$ python3 -q
>>> import numpy as np
>>> np.set_printoptions(precision=2, suppress=True, linewidth=160, sign=" ")
>>> rnd = lambda a: np.round(a, 2) + 0
>>> A = np.load("data.npy")
>>> A
array([[ 4.,  1.,  0.,  0.,  0.,  0.],
       [ 0.,  4.,  1.,  0.,  0.,  0.],
       [ 0.,  0.,  4.,  1.,  0.,  0.],
       [ 0.,  0.,  0.,  4.,  1.,  0.],
       [ 0.,  0.,  0.,  0.,  4.,  1.],
       [ 0.,  0.,  0.,  0.,  0.,  4.]])
>>> np.linalg.matrix_rank(A - A[0, 0] * np.eye(6))
np.int64(5)
>>> mat = np.load("layer1.npy")
>>> mat
array([[ 2,  0,  0,  0,  0,  0,  0,  0],
       [ 0,  0,  0,  0,  0,  0,  0,  0],
       [ 0,  0,  0,  0,  0,  0,  0,  0],
       [ 0,  0,  0,  0,  0,  0,  0,  0],
       [ 0,  0,  0,  0,  0,  0,  0,  0],
       [ 0,  0,  0,  0,  0,  1,  0,  0],
       [ 0,  0,  0,  0,  0,  0,  1,  0],
       [ 0,  0,  0,  0,  0,  0,  0,  0]])
>>> rnd(np.linalg.norm(mat, axis=0))
array([ 2.,  0.,  0.,  0.,  0.,  1.,  1.,  0.])
>>> mat[:, 6] @ mat[:, 3]
np.int64(0)
>>> left, sv, Vh = np.linalg.svd(mat)
>>> V = Vh[:(sv > 1e-8).sum()]
>>> rng = np.random.default_rng(294811)
>>> x = mat[5] + -2 * mat[1] + rng.integers(2) * np.eye(8)[2]
>>> x
array([ 0.,  0.,  0.,  0.,  0.,  1.,  0.,  0.])
>>> np.allclose(V.T @ V @ x, x)
True
>>> X = np.loadtxt("sample6.csv", delimiter=",")
>>> X
array([[ 1.,  0.,  0.],
       [ 4.,  1.,  0.],
       [ 8.,  3.,  1.]])
>>> rnd(np.linalg.norm(X[0] - X[2]))
np.float64(7.68)
>>> rnd(np.linalg.norm(X, 2))
np.float64(9.57)
>>> rnd(np.linalg.norm(X, 1)), rnd(np.linalg.norm(X, np.inf))
(np.float64(13.0), np.float64(12.0))
>>> np.linalg.norm(X, axis=1).argmax()
np.int64(2)
>>> X[0] @ X[2]
np.float64(8.0)
>>> rnd(np.linalg.norm(X, axis=1))
array([ 1.  ,  4.12,  8.6 ])
>>> vals, V = np.linalg.eig(X)
>>> rnd(np.sort(np.linalg.eigvals(np.linalg.inv(X))))
array([ 1.,  1.,  1.])
>>> rnd(np.sort(np.linalg.eigvals(X @ X)))
array([ 1.,  1.,  1.])
